$ python -q
>>> import numpy as np
>>> import numpy.linalg as la
>>> np.set_printoptions(precision=2, suppress=True, linewidth=200, sign=" ")
>>> def rd(a):
...     return np.round(a, 2) + 0
... 
>>> C = np.array([[6, 8, 1], [3, 7, 1], [3, 3, 2]])
>>> rng = np.random.default_rng(696)
>>> J = (rng.random((31, 3)) < 0.25) @ C
>>> J
array([[  3,   7,   1],
       [  9,  15,   2],
       [  0,   0,   0],
       [  0,   0,   0],
       [  3,   7,   1],
       [  0,   0,   0],
       [  0,   0,   0],
       [  0,   0,   0],
       [  3,   3,   2],
       [  6,  10,   3],
       [  0,   0,   0],
       [  9,  15,   2],
       [  3,   3,   2],
       [  6,   8,   1],
       [  0,   0,   0],
       [  0,   0,   0],
       [  0,   0,   0],
       [  6,   8,   1],
       [  6,   8,   1],
       [  0,   0,   0],
       [  3,   3,   2],
       [  3,   7,   1],
       [  0,   0,   0],
       [  6,  10,   3],
       [  0,   0,   0],
       [  6,   8,   1],
       [  0,   0,   0],
       [  6,  10,   3],
       [  9,  11,   3],
       [  3,   7,   1],
       [  3,   3,   2]])
>>> # rows 2 and 3 are equal
>>> Ac = J - J.mean(axis=0)
>>> left, sig, vt = la.svd(Ac, full_matrices=False)
>>> np.searchsorted(np.cumsum(sig ** 2) / (sig ** 2).sum(), 0.9) + 1
np.int64(1)
>>> rd(vt[0] * np.sign(vt[0, np.abs(vt[0]).argmax()]))
array([ 0.53,  0.84,  0.15])
>>> left, sig, vt = la.svd(J)
>>> rd(sig)
array([ 44.33,   4.42,   3.11])
>>> B = left[:, :1] @ np.diag(sig[:1]) @ vt[:1]
>>> rd(np.abs(J - B).max())
np.float64(1.32)
>>> rd(la.norm(J - B) / la.norm(J))
np.float64(0.12)
>>> la.matrix_rank(B)
np.int64(1)
>>> Ac = J - J.mean(axis=0)
>>> V = la.svd(Ac)[2][:1]
>>> B = Ac - Ac @ V.T @ V
>>> rd(la.norm(B) / la.norm(Ac))
np.float64(0.17)
>>> rd((Ac @ V.T).std(axis=0))
array([ 5.66])
>>> rd(np.cov(Ac @ V.T, rowvar=False))
np.float64(33.13)
>>> la.norm(B, axis=1).round(6).argmax()
np.int64(28)
>>> rd(B.std(axis=0))
array([ 0.58,  0.41,  0.65])
